% python3 -q
>>> import numpy as np
>>> from numpy import linalg as LA
>>> np.set_printoptions(precision=2, suppress=True, linewidth=160, sign=" ")
>>> W0 = np.load("test16.npy")
>>> W0
array([[ -2,  -2,  -2,  -2,  -2,  -2,  -2],
       [ -2,  -4,  -4,  -4,  -4,  -4,  -4],
       [ -2,  -4,  -6,  -6,  -6,  -6,  -6],
       [ -2,  -4,  -6,  -8,  -8,  -8,  -8],
       [ -2,  -4,  -6,  -8, -10, -10, -10],
       [ -2,  -4,  -6,  -8, -10, -12, -12],
       [ -2,  -4,  -6,  -8, -10, -12, -14]])
>>> ev, evecs = LA.eigh(W0)
>>> np.round(evecs.T @ evecs, 2) + 0
array([[ 1.,  0.,  0.,  0.,  0.,  0.,  0.],
       [ 0.,  1.,  0.,  0.,  0.,  0.,  0.],
       [ 0.,  0.,  1.,  0.,  0.,  0.,  0.],
       [ 0.,  0.,  0.,  1.,  0.,  0.,  0.],
       [ 0.,  0.,  0.,  0.,  1.,  0.,  0.],
       [ 0.,  0.,  0.,  0.,  0.,  1.,  0.],
       [ 0.,  0.,  0.,  0.,  0.,  0.,  1.]])
>>> (ev > 1e-8).sum(), (ev < -1e-8).sum()
(np.int64(0), np.int64(7))
>>> evecs @ np.diag(ev) @ evecs.T
array([[ -2.,  -2.,  -2.,  -2.,  -2.,  -2.,  -2.],
       [ -2.,  -4.,  -4.,  -4.,  -4.,  -4.,  -4.],
       [ -2.,  -4.,  -6.,  -6.,  -6.,  -6.,  -6.],
       [ -2.,  -4.,  -6.,  -8.,  -8.,  -8.,  -8.],
       [ -2.,  -4.,  -6.,  -8., -10., -10., -10.],
       [ -2.,  -4.,  -6.,  -8., -10., -12., -12.],
       [ -2.,  -4.,  -6.,  -8., -10., -12., -14.]])
>>> LA.eigvalsh(W0 @ W0)
array([    0.27,     0.36,     0.58,     1.25,     4.  ,    27.42,  2094.12])
>>> np.unique(ev.round(6) + 0, return_counts=True)[1]
array([ 1,  1,  1,  1,  1,  1,  1])
>>> q, Rm = LA.qr(W0)
>>> np.abs(np.diag(Rm))
array([ 5.29,  1.85,  1.83,  1.79,  1.73,  1.63,  1.41])
>>> np.round(q.T @ q, 2) + 0
array([[ 1.,  0.,  0.,  0.,  0.,  0.,  0.],
       [ 0.,  1.,  0.,  0.,  0.,  0.,  0.],
       [ 0.,  0.,  1.,  0.,  0.,  0.,  0.],
       [ 0.,  0.,  0.,  1.,  0.,  0.,  0.],
       [ 0.,  0.,  0.,  0.,  1.,  0.,  0.],
       [ 0.,  0.,  0.,  0.,  0.,  1.,  0.],
       [ 0.,  0.,  0.,  0.,  0.,  0.,  1.]])
>>> q.shape, Rm.shape
((7, 7), (7, 7))
>>> q.round(2) + 0
array([[-0.38,  0.93,  0.  ,  0.  ,  0.  ,  0.  ,  0.  ],
       [-0.38, -0.15,  0.91,  0.  ,  0.  ,  0.  ,  0.  ],
       [-0.38, -0.15, -0.18,  0.89,  0.  ,  0.  ,  0.  ],
       [-0.38, -0.15, -0.18, -0.22,  0.87,  0.  ,  0.  ],
       [-0.38, -0.15, -0.18, -0.22, -0.29,  0.82,  0.  ],
       [-0.38, -0.15, -0.18, -0.22, -0.29, -0.41, -0.71],
       [-0.38, -0.15, -0.18, -0.22, -0.29, -0.41,  0.71]])
>>> round(abs(Rm[0, 0]), 2), round(float(LA.norm(W0[:, 0])), 2)
(np.float64(5.29), 5.29)
>>> M = np.load("run10.npy")
>>> M
array([[  3,   0,   5,   3],
       [  0,   0,   0,   1],
       [  0,   0,   6,   4],
       [  1,   0,   2,   2],
       [  0,   0,   0,   0],
       [  0,   0,   0,   1],
       [  2,   0,   7,   4],
       [  0,   0,   1,   2],
       [  2,   0,   7,   4],
       [  9,   6,   7,   3],
       [  2,   0,   7,   4],
       [  6,   3,   6,   3],
       [  2,   0,   0,   1],
       [  9,   6,   7,   3],
       [  8,   6,   9,   4],
       [  0,   0,   0,   1],
       [  0,   0,   3,   3],
       [  3,   0,   5,   3],
       [  7,   3,   4,   2],
       [  2,   0,   7,   4],
       [ 11,   9,  10,   4],
       [  0,   0,   1,   2],
       [  0,   0,   0,   1],
       [  2,   0,   7,   4],
       [  4,   0,   3,   2],
       [  0,   0,   0,   2],
       [  5,   3,   8,   4]])
>>> Xc = (M - M.mean(axis=0)) / M.std(axis=0)
>>> np.argwhere(np.abs(Xc) > 2)
array([[  4,   3],
       [ 20,   0],
       [ 20,   1]])
>>> coef = LA.lstsq(np.delete(Xc, 1, axis=1), Xc[:, 1])[0]
>>> np.abs(coef).argmax()
np.int64(0)
>>> coef
array([ 0.98, -0.06, -0.02])
>>> B = np.c_[M[:, :1] @ np.array([[-3]]), np.array([2, 3, -2, 1, -1, 1, -1, -3, 1, -3, -1, -3, 3, -1, 0, -2, 0, -1, 2, 1, -3, -3, -1, -3, 0, 1, -3])]
>>> B
array([[ -9,   2],
       [  0,   3],
       [  0,  -2],
       [ -3,   1],
       [  0,  -1],
       [  0,   1],
       [ -6,  -1],
       [  0,  -3],
       [ -6,   1],
       [-27,  -3],
       [ -6,  -1],
       [-18,  -3],
       [ -6,   3],
       [-27,  -1],
       [-24,   0],
       [  0,  -2],
       [  0,   0],
       [ -9,  -1],
       [-21,   2],
       [ -6,   1],
       [-33,  -3],
       [  0,  -3],
       [  0,  -1],
       [ -6,  -3],
       [-12,   0],
       [  0,   1],
       [-15,  -3]])
>>> LA.matrix_rank(np.c_[M, B])
np.int64(5)
>>> np.round(LA.norm(B - M @ LA.lstsq(M, B)[0], axis=0), 2) + 0
array([ 0. ,  8.6])
>>> W2 = M[[22, 10]].astype(float)
>>> for _ in range(4):
...     idx = LA.norm(M[:, None] - W2, axis=-1).argmin(axis=1)
...     W2 = np.array([M[idx == j].mean(axis=0) for j in range(2)])
... 
>>> idx
array([ 1,  0,  1,  0,  0,  0,  1,  0,  1,  1,  1,  1,  0,  1,  1,  0,  0,  1,  1,  1,  1,  0,  0,  1,  0,  0,  1])
>>> np.abs(W2[1] - W2[0]).argmax()
np.int64(2)
>>> W2
array([[ 0.58,  0.  ,  0.83,  1.5 ],
       [ 4.73,  2.4 ,  6.8 ,  3.53]])
>>> W2[1] - W2[0]
array([ 4.15,  2.4 ,  5.97,  2.03])
>>> np.bincount(idx)
array([ 12,  15])
>>> J = np.array([[3, 3], [1, 1], [2, 3], [2, 0], [3, 1], [1, 0]])
>>> J[-1] = J[0] + 5 * J[1]
>>> J
array([[ 3,  3],
       [ 1,  1],
       [ 2,  3],
       [ 2,  0],
       [ 3,  1],
       [ 8,  8]])
>>> u = np.array([2, 2])
>>> np.correlate(J[3], J[2], "full")
array([ 6,  4,  0])
>>> np.array([np.convolve(row, u, "same") for row in J])
array([[  6,  12],
       [  2,   4],
       [  4,  10],
       [  4,   4],
       [  6,   8],
       [ 16,  32]])
>>> np.convolve(J[3], u)
array([ 4,  4,  0])
>>> np.polyval(u, J[3])
array([ 6,  2])
>>> x0 = np.array([-1, 5])
>>> y = J @ x0
>>> y
array([12,  4, 13, -2,  2, 32])
>>> LA.solve(J.T @ J, J.T @ y)
array([-1.,  5.])
>>> rng = np.random.default_rng(9091)
>>> y = y + 0.3 * rng.normal(size=6)
>>> y
array([12.17,  4.19, 12.96, -2.29,  1.95, 32.23])
>>> coef, *_ = LA.lstsq(J, y)
>>> coef.round()
array([-1.,  5.])
>>> coef
array([-1.07,  5.1 ])
>>> theta = np.radians(60)
>>> Rm = np.eye(2)
>>> Rm[1, 1] = Rm[0, 0] = np.cos(theta)
>>> Rm[1, 0], Rm[0, 1] = -np.sin(theta), np.sin(theta)
>>> Rm
array([[ 0.5 ,  0.87],
       [-0.87,  0.5 ]])
>>> B = J @ Rm.T
>>> np.allclose(LA.norm(J, axis=1), LA.norm(B, axis=1))
True
>>> round(LA.det(Rm), 2), round(np.trace(Rm), 2)
(np.float64(1.0), np.float64(1.0))
>>> np.allclose(J @ J.T, B @ B.T)
True
>>> X = np.array([[-1, -2, 0, 2, 0, 3],
...     [3, -1, -2, 0, 2, 0],
...     [0, 3, -1, -2, 0, 2],
...     [2, 0, 3, -1, -2, 0],
...     [0, 2, 0, 3, -1, -2],
...     [-2, 0, 2, 0, 3, -1]])
>>> idx = rng.permutation(6)
>>> idx
array([ 3,  4,  5,  0,  2,  1])
>>> B = X[idx][:, idx]
>>> B
array([[-1, -2,  0,  2,  3,  0],
       [ 3, -1, -2,  0,  0,  2],
       [ 0,  3, -1, -2,  2,  0],
       [ 2,  0,  3, -1,  0, -2],
       [-2,  0,  2,  0, -1,  3],
       [ 0,  2,  0,  3, -2, -1]])
>>> mat = np.loadtxt("m.csv", delimiter=",")
>>> mat
array([[ 1.,  1., -1., -1.,  1.,  1., -1., -1.],
       [ 1.,  1., -1., -1., -1., -1.,  1.,  1.],
       [ 1.,  1.,  1.,  1., -1., -1., -1., -1.],
       [ 1., -1.,  1., -1.,  1., -1.,  1., -1.],
       [ 1.,  1.,  1.,  1.,  1.,  1.,  1.,  1.]])
>>> blk = np.stack([mat, 4 * mat, mat[::-1]])
>>> np.einsum("bij,cij->bc", blk, blk)
array([[  40.,  160.,    8.],
       [ 160.,  640.,   32.],
       [   8.,   32.,   40.]])
>>> LA.matrix_rank(blk)
array([ 5,  5,  5])
>>> LA.norm(blk, axis=(1, 2))
array([  6.32,  25.3 ,   6.32])
>>> (blk @ mat.T).shape
(3, 5, 5)
>>> A = np.load("block16.npy")
>>> A
array([[ 4., -2.,  5.,  4.],
       [ 3., -2.,  3.,  3.],
       [-2.,  0., -3., -2.],
       [-1.,  2., -1., -1.]])
>>> idx = rng.permutation(4)
>>> idx
array([ 2,  1,  0,  3])
>>> B = A[idx][:, idx]
>>> np.diag(B)
array([-3., -2.,  4., -1.])
>>> np.trace(B)
np.float64(-2.0)
>>> np.allclose(B, A)
False
>>> Uu, s, Vt = LA.svd(A)
>>> np.argmax(s[:-1] / (s[1:] + 1e-6)) + 1
np.int64(3)
>>> B = Uu[:, :3] @ np.diag(s[:3]) @ Vt[:3]
>>> B.round(2) + 0
array([[ 4., -2.,  5.,  4.],
       [ 3., -2.,  3.,  3.],
       [-2.,  0., -3., -2.],
       [-1.,  2., -1., -1.]])
>>> LA.matrix_rank(A, rtol=0.05)
np.int64(2)
>>> LA.matrix_rank(B)
np.int64(3)
>>> round(LA.norm(A - B) / LA.norm(A), 2)
np.float64(0.0)
>>> theta = np.radians(18)
>>> Rm = np.eye(4)
>>> Rm[1, 1] = Rm[2, 2] = np.cos(theta)
>>> Rm[1, 2], Rm[2, 1] = -np.sin(theta), np.sin(theta)
>>> Rm
array([[ 1.  ,  0.  ,  0.  ,  0.  ],
       [ 0.  ,  0.95, -0.31,  0.  ],
       [ 0.  ,  0.31,  0.95,  0.  ],
       [ 0.  ,  0.  ,  0.  ,  1.  ]])
>>> B = A @ Rm.T
>>> np.round(LA.svd(A, compute_uv=False), 2) + 0, np.round(LA.svd(B, compute_uv=False), 2) + 0
(array([ 10.58,   1.98,   0.43,   0.  ]), array([ 10.58,   1.98,   0.43,   0.  ]))
>>> np.allclose(A @ A.T, B @ B.T)
True
>>> np.abs(B - A).max(axis=0)
array([ 0.  ,  1.45,  0.86,  0.  ])
>>> B
array([[ 4.  , -3.45,  4.14,  4.  ],
       [ 3.  , -2.83,  2.24,  3.  ],
       [-2.  ,  0.93, -2.85, -2.  ],
       [-1.  ,  2.21, -0.33, -1.  ]])
>>> B = np.array([[0, 3, 2, 2, 3, 1, 0],
...     [2, 0, 3, 3, 2, 3, 2],
...     [0, 1, 0, 0, 1, 1, 1],
...     [0, 1, 2, 0, 1, 2, 0],
...     [1, 1, 2, 3, 0, 3, 2],
...     [2, 1, 1, 1, 1, 0, 2],
...     [2, 0, 2, 3, 3, 3, 0]])
>>> feats = B + B.T
>>> feats
array([[ 0,  5,  2,  2,  4,  3,  2],
       [ 5,  0,  4,  4,  3,  4,  2],
       [ 2,  4,  0,  2,  3,  2,  3],
       [ 2,  4,  2,  0,  4,  3,  3],
       [ 4,  3,  3,  4,  0,  4,  5],
       [ 3,  4,  2,  3,  4,  0,  5],
       [ 2,  2,  3,  3,  5,  5,  0]])
>>> Uu, s, Vt = LA.svd(feats)
>>> np.argmax(s[:-1] / (s[1:] + 1e-6)) + 1
np.int64(6)
>>> s
array([ 19.93,   6.75,   5.98,   3.4 ,   2.26,   1.66,   0.1 ])
>>> B = Uu[:, :6] @ np.diag(s[:6]) @ Vt[:6]
>>> B.round(2) + 0
array([[-0.02,  4.97,  1.99,  2.  ,  4.01,  3.01,  2.03],
       [ 4.97, -0.03,  3.99,  4.  ,  3.01,  4.01,  2.03],
       [ 1.99,  3.99,  0.  ,  2.  ,  3.  ,  2.01,  3.01],
       [ 2.  ,  4.  ,  2.  ,  0.  ,  4.  ,  3.  ,  3.  ],
       [ 4.01,  3.01,  3.  ,  4.  , -0.01,  3.99,  4.99],
       [ 3.01,  4.01,  2.01,  3.  ,  3.99, -0.01,  4.98],
       [ 2.03,  2.03,  3.01,  3.  ,  4.99,  4.98, -0.03]])
>>> LA.matrix_rank(feats, rtol=0.05)
np.int64(6)
>>> round(float(LA.norm(feats - B) / LA.norm(feats)), 2)
0.0
>>> LA.matrix_rank(B)
np.int64(6)
